In [1]: import numpy as np

In [2]: np.set_printoptions(precision=2, suppress=True, linewidth=160, legacy="1.25")

In [3]: arr = np.load("layer16.npy")

In [4]: arr
Out[4]: 
array([[ 0.17, -0.83, -0.17, -0.5 ],
       [-0.83,  0.17, -0.17, -0.5 ],
       [-0.17, -0.17,  0.97, -0.1 ],
       [-0.5 , -0.5 , -0.1 ,  0.7 ]])

In [5]: w, V = np.linalg.eigh(arr)

In [6]: x0 = np.array([2, 1, 2, 2])

In [7]: np.linalg.eigvalsh(arr[1:, 1:])
Out[7]: array([-0.17,  1.  ,  1.  ])

In [8]: V * np.maximum(w, 0) @ V.T
Out[8]: 
array([[ 0.58, -0.42, -0.08, -0.25],
       [-0.42,  0.58, -0.08, -0.25],
       [-0.08, -0.08,  0.98, -0.05],
       [-0.25, -0.25, -0.05,  0.85]])

In [9]: r0 = np.array([3, 0, -3])

In [10]: np.cross(arr[0, :3], arr[2, :3])
Out[10]: array([-0.83, -0.13, -0.17])

In [11]: np.all(np.linalg.eigvalsh(arr) > 0)
Out[11]: False

In [12]: w, V = np.linalg.eig(arr)

In [13]: np.sort(np.linalg.eigvals(arr.T))
Out[13]: array([-1.,  1.,  1.,  1.])

In [14]: np.sort(np.linalg.eigvals(np.linalg.inv(arr)))
Out[14]: array([-1.,  1.,  1.,  1.])

In [15]: rng = np.random.default_rng(892)

In [16]: labels = rng.permutation(4)

In [17]: labels
Out[17]: array([0, 1, 3, 2])

In [18]: M2 = arr[labels][:, labels]

In [19]: np.trace(M2)
Out[19]: 2.0

In [20]: M = np.array([[1.02, -2.0], [1.0, -1.98]])

In [21]: [round(float(x), 2) for x in np.linalg.svd(M, compute_uv=False)[:3]]
Out[21]: [3.16, 0.01]

In [22]: np.linalg.matrix_rank(M, rtol=0.1)
Out[22]: 1

In [23]: round(np.linalg.norm(M, 2) / np.linalg.norm(M), 2)
Out[23]: 1.0

In [24]: round(np.log10(np.linalg.cond(M)))
Out[24]: 3

In [25]: np.sort(np.abs(np.linalg.eigvals(M)))
Out[25]: array([0.02, 0.98])

In [26]: M @ M
Out[26]: 
array([[-0.96,  1.92],
       [-0.96,  1.92]])

In [27]: r0 = np.array([0, -2])

In [28]: M2 = M + np.outer(r0, np.eye(2)[1])

In [29]: np.linalg.matrix_rank(M2 - M)
Out[29]: 1

In [30]: M2
Out[30]: 
array([[ 1.02, -2.  ],
       [ 1.  , -3.98]])

In [31]: q, r_ = np.linalg.qr(M)

In [32]: np.allclose(r_.T @ r_, M.T @ M)
Out[32]: True

In [33]: r_
Out[33]: 
array([[-1.43,  2.81],
       [ 0.  , -0.01]])

In [34]: q.shape, r_.shape
Out[34]: ((2, 2), (2, 2))

In [35]: q
Out[35]: 
array([[-0.71, -0.7 ],
       [-0.7 ,  0.71]])

In [36]: round(float(abs(r_[0, 0])), 2), np.round(np.linalg.norm(M[:, 0]), 2)
Out[36]: (1.43, 1.43)

In [37]: np.round(q.T @ q, 2) + 0
Out[37]: 
array([[1., 0.],
       [0., 1.]])

In [38]: np.abs(np.diag(r_))
Out[38]: array([1.43, 0.01])

In [39]: A = np.array([[1, -2, 4], [1, -1, 1], [1, 0, 0], [1, 1, 1]])

In [40]: A
Out[40]: 
array([[ 1, -2,  4],
       [ 1, -1,  1],
       [ 1,  0,  0],
       [ 1,  1,  1]])

In [41]: hat = A @ np.linalg.solve(A.T @ A, A.T)

In [42]: hat
Out[42]: 
array([[ 0.95,  0.15, -0.15,  0.05],
       [ 0.15,  0.55,  0.45, -0.15],
       [-0.15,  0.45,  0.55,  0.15],
       [ 0.05, -0.15,  0.15,  0.95]])

In [43]: M2 = np.c_[A[:, :2] @ np.array([[1, 1], [0, 1]]), np.array([-3, -3, 0, 3])]

In [44]: M2
Out[44]: 
array([[ 1, -1, -3],
       [ 1,  0, -3],
       [ 1,  1,  0],
       [ 1,  2,  3]])

In [45]: np.linalg.matrix_rank(np.c_[A, M2])
Out[45]: 4

In [46]: np.round(np.linalg.norm(M2 - A @ np.linalg.lstsq(A, M2)[0], axis=0), 2) + 0
Out[46]: array([0.  , 0.  , 0.67])

In [47]: blk = np.stack([M2, 3 * M2, M2[::-1]])

In [48]: np.linalg.norm(blk, axis=(1, 2))
Out[48]: array([ 6.08, 18.25,  6.08])

In [49]: blk.shape
Out[49]: (3, 4, 3)

In [50]: blk.sum(axis=0)
Out[50]: 
array([[  5,  -2,  -9],
       [  5,   1, -12],
       [  5,   4,  -3],
       [  5,   7,   9]])

In [51]: x0 = np.array([2, 2, 3])

In [52]: rhs = A @ x0

In [53]: try:
    ...:     np.linalg.solve(A, rhs)
    ...: except np.linalg.LinAlgError as e:
    ...:     print(e)
    ...: 
Last 2 dimensions of the array must be square

In [54]: np.linalg.lstsq(A, rhs)[0]
Out[54]: array([2., 2., 3.])

In [55]: np.linalg.solve(A.T @ A, A.T @ rhs)
Out[55]: array([2., 2., 3.])

In [56]: rhs = rhs + 0.02 * rng.normal(size=4)

In [57]: rhs
Out[57]: array([9.96, 3.02, 2.01, 6.97])

In [58]: b, *_ = np.linalg.lstsq(A, rhs)

In [59]: [round(float(np.linalg.norm(np.linalg.solve(A.T @ A + lam * np.eye(3), A.T @ rhs))), 2) for lam in (0, 1, 10, 100)]
Out[59]: [4.1, 3.3, 1.8, 0.46]

In [60]: np.round(A.T @ (rhs - A @ b), 2) + 0
Out[60]: array([0., 0., 0.])

In [61]: b.round()
Out[61]: array([2., 2., 3.])

In [62]: W0 = rng.normal(size=(27, 4))

In [63]: W0 = 3 * W0 / np.linalg.norm(W0, axis=1, keepdims=True)

In [64]: W0
Out[64]: 
array([[-0.19,  1.43, -2.  ,  1.7 ],
       [-2.16, -1.25,  0.5 ,  1.59],
       [-0.71, -0.03, -0.74,  2.82],
       [-0.12, -0.79,  1.74, -2.3 ],
       [-1.69,  2.36,  0.34, -0.68],
       [ 1.89,  0.2 ,  2.21, -0.7 ],
       [-2.46,  0.34,  1.38, -0.96],
       [ 0.68, -1.83, -0.94, -2.08],
       [-1.61, -1.49, -1.99,  0.44],
       [ 0.08,  1.67, -2.3 , -0.95],
       [-0.64, -2.57, -0.07, -1.41],
       [-1.48,  0.44,  0.97,  2.38],
       [ 0.11, -0.85, -2.24,  1.8 ],
       [-0.37, -0.28, -2.54, -1.54],
       [-0.57,  0.04,  1.48,  2.55],
       [ 0.17,  0.93, -2.84,  0.19],
       [-0.44,  1.5 , -0.22,  2.55],
       [ 2.76, -0.25, -0.64, -0.97],
       [ 1.69, -1.68,  0.86,  1.61],
       [ 1.61, -1.2 , -2.03,  0.92],
       [ 1.59, -0.88,  2.06, -1.22],
       [ 0.75, -2.77, -0.81,  0.35],
       [-1.61,  2.01, -0.93,  1.23],
       [-1.17, -0.15,  2.61,  0.89],
       [-0.48, -0.41,  2.53, -1.47],
       [-0.81, -0.05,  2.56, -1.33],
       [-0.44, -1.12, -0.98, -2.57]])

In [65]: def softmax(z):
    ...:     e = np.exp(z - z.max(axis=-1, keepdims=True))
    ...:     return e / e.sum(axis=-1, keepdims=True)
    ...: 

In [66]: softmax(W0[9] + 2)
Out[66]: array([0.16, 0.77, 0.01, 0.06])

In [67]: softmax(W0).sum(axis=1)
Out[67]: array([1., 1., 1., 1., 1., 1., 1., 1., 1., 1., 1., 1., 1., 1., 1., 1., 1., 1., 1., 1., 1., 1., 1., 1., 1., 1., 1.])

In [68]: att = W0 @ W0.T / np.sqrt(4)

In [69]: softmax(att).round(6).argmax(axis=1)
Out[69]: array([ 0,  1,  2,  3,  4,  5,  6,  7,  8,  9, 10, 11, 12, 13, 14, 15, 16, 17, 18, 19, 20, 21, 22, 23, 24, 25, 26])

In [70]: M2 = np.array([[1, -5], [-2, 5], [-5, 1], [-5, -2]])

In [71]: np.einsum("ij->j", W0)
Out[71]: array([-5.62, -6.67, -2.01,  2.85])

In [72]: np.vstack([W0, M2.T]).shape
Out[72]: (29, 4)

In [73]: x0 = np.array([-6, 4])

In [74]: rhs = M @ x0

In [75]: rhs
Out[75]: array([-14.12, -13.92])

In [76]: np.linalg.solve(M, -2 * rhs)
Out[76]: array([12., -8.])

In [77]: Xc = W0 - W0.mean(axis=0)

In [78]: V = np.linalg.svd(Xc)[2][:2]

In [79]: M2 = Xc - Xc @ V.T @ V

In [80]: round(np.linalg.norm(M2) / np.linalg.norm(Xc), 2)
Out[80]: 0.57

In [81]: M2.std(axis=0)
Out[81]: array([1.04, 1.06, 0.29, 0.75])

In [82]: np.linalg.norm(M2, axis=1).round(6).argmax()
Out[82]: 18

In [83]: mat = np.loadtxt("dump.csv", delimiter=",")

In [84]: mat
Out[84]: 
array([[ 1., -1., -1.,  1.,  1., -1., -1.,  1.],
       [ 1.,  1.,  1.,  1.,  1.,  1.,  1.,  1.],
       [ 1.,  1., -1., -1., -1., -1.,  1.,  1.],
       [ 1., -1., -1.,  1., -1.,  1.,  1., -1.],
       [ 1., -1.,  1., -1., -1.,  1., -1.,  1.]])

In [85]: w, V = np.linalg.eigh(arr)

In [86]: np.linalg.eigvalsh(arr @ arr)
Out[86]: array([1., 1., 1., 1.])

In [87]: np.round(V.T @ arr @ V, 2) + 0
Out[87]: 
array([[-1.,  0.,  0.,  0.],
       [ 0.,  1.,  0.,  0.],
       [ 0.,  0.,  1.,  0.],
       [ 0.,  0.,  0.,  1.]])

In [88]: w
Out[88]: array([-1.,  1.,  1.,  1.])

In [89]: np.linalg.eigvalsh(arr + -3 * np.eye(4))
Out[89]: array([-4., -2., -2., -2.])

In [90]: np.linalg.svd(arr, compute_uv=False)
Out[90]: array([1., 1., 1., 1.])

In [91]: M2 = mat[0, 0] * mat[1:] - np.outer(mat[1:, 0], mat[0])

In [92]: M2
Out[92]: 
array([[ 0.,  2.,  2.,  0.,  0.,  2.,  2.,  0.],
       [ 0.,  2.,  0., -2., -2.,  0.,  2.,  0.],
       [ 0.,  0.,  0.,  0., -2.,  2.,  2., -2.],
       [ 0.,  0.,  2., -2., -2.,  2.,  0.,  0.]])

In [93]: np.flatnonzero(~M2.round(6).any(axis=1))
Out[93]: array([], dtype=int64)

In [94]: W1 = np.array([[-3, -9],
    ...:     [2, 5],
    ...:     [8, -6],
    ...:     [5, 0],
    ...:     [0, 1],
    ...:     [-4, 8],
    ...:     [1, -7],
    ...:     [-4, -7]])

In [95]: b = np.array([-4, 1])

In [96]: act = np.maximum(mat @ W1 + b, 0)

In [97]: (act > 0).astype(int)
Out[97]: 
array([[0, 0],
       [1, 0],
       [0, 0],
       [0, 0],
       [0, 0]])

In [98]: np.linalg.matrix_rank(act)
Out[98]: 1

In [99]: (act > 0).mean(axis=0)
Out[99]: array([0.2, 0. ])

In [100]: act
Out[100]: 
array([[0., 0.],
       [1., 0.],
       [0., 0.],
       [0., 0.],
       [0., 0.]])

In [101]: basis = np.array([[-8, 5, -4], [2, -9, -2]])

In [102]: act @ basis
Out[102]: 
array([[ 0.,  0.,  0.],
       [-8.,  5., -4.],
       [ 0.,  0.,  0.],
       [ 0.,  0.,  0.],
       [ 0.,  0.,  0.]])

In [103]: M2 = mat / np.linalg.norm(mat, axis=1, keepdims=True)

In [104]: cov = M2 @ M2.T

In [105]: np.argwhere(np.triu(np.abs(cov) > 0.95, 1))
Out[105]: array([], shape=(0, 2), dtype=int64)

In [106]: cov.round(2) + 0
Out[106]: 
array([[1., 0., 0., 0., 0.],
       [0., 1., 0., 0., 0.],
       [0., 0., 1., 0., 0.],
       [0., 0., 0., 1., 0.],
       [0., 0., 0., 0., 1.]])

In [107]: cov[4].round(2) + 0
Out[107]: array([0., 0., 0., 0., 1.])

In [108]: (cov - 2 * np.eye(5)).round(6).argmax(axis=1)
Out[108]: array([1, 0, 0, 0, 0])
